>>> import numpy as np
>>> np.set_printoptions(precision=3, suppress=True, linewidth=100, sign=" ")
>>> tidy = lambda a: np.round(a, 3) + 0
>>> q, _ = np.linalg.qr(np.array([[-1.1, 0.8],
...     [1.2, -0.7],
...     [-0.5, 1.5],
...     [-1.7, -0.3],
...     [-0.1, 0.7],
...     [-0.8, 0.0],
...     [-1.1, -0.9]]))
>>> data = q @ q.T
>>> print(tidy(data))
[[ 0.25  -0.248  0.273  0.17   0.111  0.1    0.011]
 [-0.248  0.251 -0.245 -0.205 -0.095 -0.113 -0.051]
 [ 0.273 -0.245  0.476 -0.053  0.219  0.019 -0.253]
 [ 0.17  -0.205 -0.053  0.439 -0.057  0.19   0.365]
 [ 0.111 -0.095  0.219 -0.057  0.103 -0.006 -0.141]
 [ 0.1   -0.113  0.019  0.19  -0.006  0.086  0.14 ]
 [ 0.011 -0.051 -0.253  0.365 -0.141  0.14   0.396]]
>>> # projection: eigenvalues are 0 or 1
>>> B = data / np.linalg.norm(data, axis=1, keepdims=True)
>>> cov = B @ B.T
>>> print(tidy(np.linalg.norm(B, axis=1)))
[ 1.  1.  1.  1.  1.  1.  1.]
>>> print((cov - 2 * np.eye(7)).round(6).argmax(axis=1))
[ 2  6  4  5  2  3  3]
>>> B = data / np.sqrt((data ** 2).mean(axis=1, keepdims=True))
>>> print(tidy(np.linalg.norm(B, axis=1)))
[ 2.646  2.646  2.646  2.646  2.646  2.646  2.646]
>>> print(np.linalg.matrix_rank(B) == np.linalg.matrix_rank(data))
True
>>> print(np.linalg.matrix_rank(data - data.mean(axis=1, keepdims=True)))
2
>>> print(tidy(B[2]))
[ 1.048 -0.938  1.825 -0.204  0.84   0.071 -0.97 ]
>>> rank = np.linalg.matrix_rank(data)
>>> print(rank)
2
>>> null = np.linalg.svd(data)[2][rank:].T
>>> print(np.allclose(data @ null, 0))
True
>>> print(tidy(null @ null.T))
[[ 0.75   0.248 -0.273 -0.17  -0.111 -0.1   -0.011]
 [ 0.248  0.749  0.245  0.205  0.095  0.113  0.051]
 [-0.273  0.245  0.524  0.053 -0.219 -0.019  0.253]
 [-0.17   0.205  0.053  0.561  0.057 -0.19  -0.365]
 [-0.111  0.095 -0.219  0.057  0.897  0.006  0.141]
 [-0.1    0.113 -0.019 -0.19   0.006  0.914 -0.14 ]
 [-0.011  0.051  0.253 -0.365  0.141 -0.14   0.604]]
>>> print([int(np.linalg.matrix_rank(np.delete(data, i, axis=0))) for i in range(7)])
[2, 2, 2, 2, 2, 2, 2]
>>> print(np.abs(np.diag(np.linalg.qr(data)[1])) > 1e-9)
[ True  True False False False False False]
>>> print(np.allclose(data[:-1].T @ np.linalg.lstsq(data[:-1].T, data[-1])[0], data[-1]))
True
>>> print(np.unique(data.round(6), axis=0).shape)
(7, 7)
>>> print(tidy(np.trace(np.linalg.pinv(data) @ data)))
2.0
>>> x = np.array([-2, -2, -2, -2, 0, 3, 2])
>>> print(tidy(np.trace(data)))
2.0
>>> print(tidy(np.linalg.eigvalsh(2 * data - np.eye(7))))
[-1. -1. -1. -1. -1.  1.  1.]
>>> print(tidy(data @ data @ x))
[-0.568  0.454 -1.352  0.6   -0.655  0.146  1.068]
>>> print(tidy(np.eye(7) - data))
[[ 0.75   0.248 -0.273 -0.17  -0.111 -0.1   -0.011]
 [ 0.248  0.749  0.245  0.205  0.095  0.113  0.051]
 [-0.273  0.245  0.524  0.053 -0.219 -0.019  0.253]
 [-0.17   0.205  0.053  0.561  0.057 -0.19  -0.365]
 [-0.111  0.095 -0.219  0.057  0.897  0.006  0.141]
 [-0.1    0.113 -0.019 -0.19   0.006  0.914 -0.14 ]
 [-0.011  0.051  0.253 -0.365  0.141 -0.14   0.604]]
>>> print(tidy((x - data @ x) @ (data @ x)))
0.0
>>> feats = np.load("m.npy")
>>> print(feats)
[[-0.2   -0.1    0.1   -0.3   -1.   ]
 [ 3.     0.3   -0.5   -0.3   -0.5  ]
 [-3.461  0.878  1.427 -0.622 -0.009]
 [-3.5    0.9    1.4   -0.7   -0.1  ]]
>>> print(np.linalg.matrix_rank(feats, rtol=0.1))
3
>>> print(np.linalg.cond(feats) > 100)
True
>>> print(np.argsort(-np.linalg.norm(feats, axis=0).round(6), kind="stable")[:3])
[ 0  2  1]
>>> Uu, sig, Vh = np.linalg.svd(feats)
>>> print(tidy(sig))
[ 6.213  1.463  0.886  0.046]
>>> print(np.argmax(sig[:-1] / (sig[1:] + 1e-6)) + 1)
3
>>> B = Uu[:, :3] @ np.diag(sig[:3]) @ Vh[:3]
>>> print(tidy(np.abs(feats - B).max()))
0.026
>>> print(np.linalg.matrix_rank(feats, rtol=0.05))
3
>>> blk = np.stack([feats, -3 * feats, feats[::-1]])
>>> print(tidy(np.linalg.norm(blk, axis=(1, 2))))
[  6.444  19.331   6.444]
>>> print(np.linalg.matrix_rank(blk.reshape(3, -1)))
2
>>> print((blk @ feats.T).shape)
(3, 4, 4)
>>> f = np.array([5, 5])
>>> print(tidy(np.array([np.convolve(row, f, "same") for row in feats])))
[[ -1.     -1.5     0.     -1.     -6.5  ]
 [ 15.     16.5    -1.     -4.     -4.   ]
 [-17.305 -12.915  11.525   4.025  -3.155]
 [-17.5   -13.     11.5     3.5    -4.   ]]
>>> print(tidy(np.cross(feats[2, :3], feats[3, :3])))
[-0.055 -0.149 -0.042]
>>> print(tidy(np.correlate(feats[2], feats[3], "full")))
[ 0.346  2.335 -5.603 -2.822 15.338 -2.653 -5.567  2.169  0.032]
>>> W1 = np.array([[8, -8, -4, 5],
...     [8, -7, -9, -2],
...     [0, 9, 1, 8],
...     [2, -6, -5, 3],
...     [-5, 9, 7, -2]])
>>> coef = np.array([-2, 2, -1, 2])
>>> hid = np.maximum(feats @ W1 + coef, 0)
>>> print(np.linalg.matrix_rank(hid))
4
>>> print(tidy(hid))
[[  0.      0.      0.      3.1  ]
 [ 26.3     0.      0.     12.5  ]
 [  0.     40.036   9.416   0.   ]
 [  0.     39.6     9.1     0.   ]]
>>> basis = np.array([[3, -1, 2], [-3, 0, -2], [0, 1, 0], [1, 3, -1]])
>>> print(W1 @ basis)
[[ 53   3  27]
 [ 43 -23  32]
 [-19  25 -26]
 [ 27   2  13]
 [-44   6 -26]]
>>> print((hid @ basis).round(6).argmax(axis=1))
[ 1  0  1  1]
>>> rng = np.random.default_rng(741)
>>> th = rng.uniform(0, 2 * np.pi, 17)
>>> q, _ = np.linalg.qr(np.array([[0.6, 0.2], [-1.0, 0.9], [-0.5, -0.6]]))
>>> X = 20 * np.c_[np.cos(th), np.sin(th)] @ q.T
>>> print(tidy(X))
[[ -9.556  -7.12   16.062]
 [  7.672 -17.888  -4.6  ]
 [  4.58  -19.466   0.341]
 [ -7.323 -11.676  14.493]
 [ -8.183 -10.138  15.174]
 [ -4.232 -15.772  11.547]
 [ -6.041 -13.608  13.353]
 [  3.903  16.105 -11.197]
 [-10.664  13.3    10.459]
 [ -0.711  19.151  -5.72 ]
 [-11.098  11.992  11.534]
 [  6.403  13.101 -13.688]
 [ 11.943  -6.546 -14.646]
 [  5.265  14.609 -12.604]
 [-11.146  11.823  11.661]
 [  9.893   6.232 -16.226]
 [ -5.178  19.31    0.562]]
>>> rank = np.linalg.matrix_rank(X)
>>> print(rank)
2
>>> null = np.linalg.svd(X)[2][rank:].T
>>> print(tidy(null @ null.T))
[[ 0.642  0.159  0.452]
 [ 0.159  0.039  0.112]
 [ 0.452  0.112  0.319]]
>>> print(np.allclose(X @ null, 0))
True
>>> print([int(np.linalg.matrix_rank(X[:i])) for i in range(1, len(X) + 1)])
[1, 2, 2, 2, 2, 2, 2, 2, 2, 2, 2, 2, 2, 2, 2, 2, 2]
>>> print(tidy(null[:, 0] / null[np.abs(null[:, 0]).round(6).argmax(), 0]))
[ 1.     0.248  0.705]
>>> A, _ = np.linalg.qr(np.array([[0.4, 1.3, 0.2, -0.6, 0.2, 0.2],
...     [-0.1, 0.4, 3.3, -0.6, -0.4, 0.6],
...     [-1.1, 0.3, -0.7, 0.8, 0.1, -0.6],
...     [-1.2, 0.6, -0.4, -0.7, 0.1, 0.0],
...     [0.0, 0.2, -0.3, 0.9, 2.2, -0.5],
...     [0.4, -2.5, -0.3, 1.1, 2.0, -0.7]]))
>>> print(tidy(A))
[[-0.232 -0.542 -0.11   0.012 -0.398  0.694]
 [ 0.058 -0.125  0.981  0.119 -0.058  0.043]
 [ 0.637  0.1   -0.089  0.523  0.317  0.45 ]
 [ 0.695  0.012 -0.011 -0.475 -0.536 -0.06 ]
 [ 0.    -0.072 -0.109  0.697 -0.571 -0.413]
 [-0.232  0.822  0.078  0.03  -0.353  0.374]]
>>> # keeps lengths
>>> x = np.array([2, 1, 1, 2, 1, 1])
>>> y = A @ x
>>> print(tidy(y))
[-0.797  1.194  3.098 -0.155  0.229  0.516]
>>> print(tidy(np.linalg.solve(A, y + A[:, 0])))
[ 3.  1.  1.  2.  1.  1.]
>>> print(tidy(np.linalg.solve(A, A[:, 2])))
[ 0.  0.  1.  0.  0.  0.]
>>> q, Rm = np.linalg.qr(A)
>>> print(tidy(np.abs(np.diag(Rm))))
[ 1.  1.  1.  1.  1.  1.]
>>> print(tidy(q.T @ q))
[[ 1.  0.  0.  0.  0.  0.]
 [ 0.  1.  0.  0.  0.  0.]
 [ 0.  0.  1.  0.  0.  0.]
 [ 0.  0.  0.  1.  0.  0.]
 [ 0.  0.  0.  0.  1.  0.]
 [ 0.  0.  0.  0.  0.  1.]]
>>> print(tidy(q @ Rm))
[[-0.232 -0.542 -0.11   0.012 -0.398  0.694]
 [ 0.058 -0.125  0.981  0.119 -0.058  0.043]
 [ 0.637  0.1   -0.089  0.523  0.317  0.45 ]
 [ 0.695  0.012 -0.011 -0.475 -0.536 -0.06 ]
 [ 0.    -0.072 -0.109  0.697 -0.571 -0.413]
 [-0.232  0.822  0.078  0.03  -0.353  0.374]]
>>> print(tidy(np.diff(feats, axis=0)))
[[ 3.2    0.4   -0.6    0.     0.5  ]
 [-6.461  0.578  1.927 -0.322  0.491]
 [-0.039  0.022 -0.027 -0.078 -0.091]]
>>> print(np.count_nonzero(feats))
20
>>> np.zeros(4, 5)
Traceback (most recent call last):
  File "<python-input-85>", line 1, in <module>
    np.zeros(4, 5)
    ~~~~~~~~^^^^^^
TypeError: Cannot interpret '5' as a data type
>>> print(tidy(feats.sum(axis=1)))
[-1.5    2.    -1.787 -2.   ]
>>> print(tidy(feats - feats[0]))
[[ 0.     0.     0.     0.     0.   ]
 [ 3.2    0.4   -0.6    0.     0.5  ]
 [-3.261  0.978  1.327 -0.322  0.991]
 [-3.3    1.     1.3   -0.4    0.9  ]]
>>> print(tidy(np.linalg.norm(feats)))
6.444
>>> print(tidy(feats.sum(axis=0)))
[-4.161  1.978  2.427 -1.922 -1.609]
>>> print(feats.shape)
(4, 5)
>>> print(np.unravel_index(np.abs(feats).argmax(), feats.shape))
(np.int64(3), np.int64(0))
>>> feats[4]
Traceback (most recent call last):
  File "<python-input-92>", line 1, in <module>
    feats[4]
    ~~~~~^^^
IndexError: index 4 is out of bounds for axis 0 with size 4
>>> np.linalg.rank(feats)
Traceback (most recent call last):
  File "<python-input-93>", line 1, in <module>
    np.linalg.rank(feats)
    ^^^^^^^^^^^^^^
AttributeError: module 'numpy.linalg' has no attribute 'rank'
>>> cov = A.T @ A
>>> print(tidy(np.linalg.eigvalsh(cov)[::-1]))
[ 1.  1.  1.  1.  1.  1.]
>>> print(np.allclose(cov, cov.T))
True
>>> print(tidy(np.linalg.svd(A, compute_uv=False) ** 2))
[ 1.  1.  1.  1.  1.  1.]
>>> print(tidy(np.diag(cov)))
[ 1.  1.  1.  1.  1.  1.]
>>> J = np.load("x.npy")
>>> print(J)
[[ 2.  2.  0.]
 [ 3.  2.  0.]
 [ 0.  0.  0.]]
>>> print(tidy(np.linalg.norm(J, 2) / np.linalg.norm(J)))
0.995
>>> print(tidy(J @ np.linalg.pinv(J) @ J))
[[ 2.  2.  0.]
 [ 3.  2.  0.]
 [ 0.  0.  0.]]
>>> print(np.abs(np.diag(np.linalg.qr(J)[1])) > 1e-9)
[ True  True False]
>>> print(np.linalg.lstsq(J[:-1].T, J[-1])[2])
2
>>> print(np.allclose(J[:-1].T @ np.linalg.lstsq(J[:-1].T, J[-1])[0], J[-1]))
True
>>> print(tidy(np.linalg.det(J)))
0.0
>>> print(np.flatnonzero(np.linalg.matrix_power((J != 0) + (J.T != 0) + np.eye(3), 3)[2]))
[ 2]
>>> F = np.array([[4, 0, 0, 0, 0],
...     [4, 3, 0, 0, 0],
...     [5, 2, -2, 0, 0],
...     [3, 2, 0, 2, 0],
...     [-2, 3, 3, -4, 4]])
>>> # triangular
>>> print(np.einsum("ij,ji->", F, F))
49
>>> print(tidy(np.linalg.det(F[::-1])))
-192.0
>>> print(np.kron(np.eye(2, dtype=int), F))
[[ 4  0  0  0  0  0  0  0  0  0]
 [ 4  3  0  0  0  0  0  0  0  0]
 [ 5  2 -2  0  0  0  0  0  0  0]
 [ 3  2  0  2  0  0  0  0  0  0]
 [-2  3  3 -4  4  0  0  0  0  0]
 [ 0  0  0  0  0  4  0  0  0  0]
 [ 0  0  0  0  0  4  3  0  0  0]
 [ 0  0  0  0  0  5  2 -2  0  0]
 [ 0  0  0  0  0  3  2  0  2  0]
 [ 0  0  0  0  0 -2  3  3 -4  4]]
>>> print(tidy(np.linalg.eigvals(F).sum().real))
11.0
>>> B = F + rng.integers(-2, 3, (5, 2)) @ rng.integers(-2, 3, (2, 5))
>>> print(B)
[[ 2 -1  2  2 -1]
 [ 0  1  4  4 -2]
 [ 5  4 -3 -2  1]
 [ 5  5 -3 -2  2]
 [-2  7  1 -8  6]]
>>> print(np.linalg.matrix_rank(B - F, tol=1e-8))
2
>>> print(B - F)
[[-2 -1  2  2 -1]
 [-4 -2  4  4 -2]
 [ 0  2 -1 -2  1]
 [ 2  3 -3 -4  2]
 [ 0  4 -2 -4  2]]
>>> print(tidy(np.linalg.svd(B - F, compute_uv=False)))
[ 12.168   3.735   0.      0.      0.   ]
>>> print(tidy(np.sort(np.abs(np.linalg.eigvals(B)))))
[ 1.981  2.     3.525  5.229  8.735]
>>> print(np.allclose(B, B.T))
False
>>> print(tidy(np.abs(np.linalg.eigvals(B)).max()))
8.735
>>> print(tidy(np.linalg.det(B)))
-638.0
>>> print(np.trace(B))
4
>>> print(np.linalg.matrix_rank(F - F[0, 0] * np.eye(5)))
4
>>> print(F @ F)
[[ 16   0   0   0   0]
 [ 28   9   0   0   0]
 [ 18   2   4   0   0]
 [ 26  10   0   4   0]
 [ -1  19   6 -24  16]]
>>> W0 = np.load("out15.npy")
>>> print(W0)
[[-3  1  0 -2 -2 -3  1]
 [ 0  0 -3  3 -2  1 -1]
 [ 0  0  0 -1  2 -1 -2]
 [ 0  0  0  1 -3 -3  0]
 [ 0  0  0  0  3 -2  2]
 [ 0  0  0  0  0 -3 -2]
 [ 0  0  0  0  0  0 -3]]
>>> # triangular, det is the product of the diagonal
>>> Uu, sig, Vh = np.linalg.svd(W0)
>>> print(tidy(sig))
[ 6.466  6.085  4.779  3.497  2.444  0.352  0.   ]
>>> B = Uu[:, :6] @ np.diag(sig[:6]) @ Vh[:6]
>>> print(np.linalg.matrix_rank(W0, rtol=0.05))
6
>>> print(np.linalg.matrix_rank(B))
6
>>> print(tidy(np.linalg.norm(W0 - B, 2)), tidy(sig[6]))
0.0 0.0
>>> print(tidy(np.abs(W0 - B).max()))
0.0
